$ ipython --no-banner

In [1]: import numpy as np

In [2]: from numpy import linalg as LA

In [3]: np.set_printoptions(precision=2, suppress=True, linewidth=100, sign=" ")

In [4]: F = np.load("mat.npy")

In [5]: F
Out[5]: 
array([[  6.48, -31.22,  15.72],
       [ 12.78,   6.67,  17.08],
       [ -2.93,  20.8 ,   5.67],
       [-18.38,  -9.69,   4.79],
       [ -0.72, -14.32,  11.79],
       [  9.97,  -8.23,   3.61],
       [ -4.73, -15.17,  17.49],
       [  7.19, -18.66,  -3.77],
       [  2.78,   5.47,  20.07],
       [  0.35,   0.21,  20.97],
       [  4.56,  11.15,  -0.48],
       [  2.25, -39.12,   0.14],
       [ -7.56,  15.37,   6.19],
       [ -9.53, -26.84,  -1.78],
       [  1.32, -11.5 ,   7.6 ],
       [  1.14,  11.05,   0.46],
       [ 17.15, -19.58,  -0.82],
       [ -3.03,  26.07,   2.06],
       [ -9.97,  -1.52,  47.31],
       [ -5.08, -10.03, -14.6 ],
       [-14.06,  -5.3 ,  -1.64],
       [  6.43, -37.3 ,  -4.53],
       [-14.18,  -6.74,  -9.94],
       [-10.11,   9.03,  27.74],
       [  5.89,  22.64,   2.83],
       [-10.05,  -0.74,  -3.47],
       [  3.32,  -3.51,  14.02],
       [-24.24,  10.14,   7.2 ],
       [-12.43,  23.5 , -11.8 ],
       [  3.51,  21.63, -14.3 ],
       [-21.16,  -0.85, -13.15],
       [-18.02,  14.84,  24.56],
       [  1.75,   1.04,  -7.61],
       [  5.53,  -3.79, -15.45],
       [  1.07, -31.71,   5.89],
       [ 13.09,  -3.07,   7.78],
       [ -1.1 ,  16.46,   4.25],
       [ 23.09,  17.46,   5.16],
       [-13.74,  14.5 ,  -0.31],
       [ -5.45,  -4.55,  12.24]])

In [6]: out = F / np.sqrt((F ** 2).mean(axis=1, keepdims=True))

In [7]: out[16]
Out[7]: array([ 1.14, -1.3 , -0.05])

In [8]: LA.matrix_rank(out) == LA.matrix_rank(F)
Out[8]: np.True_
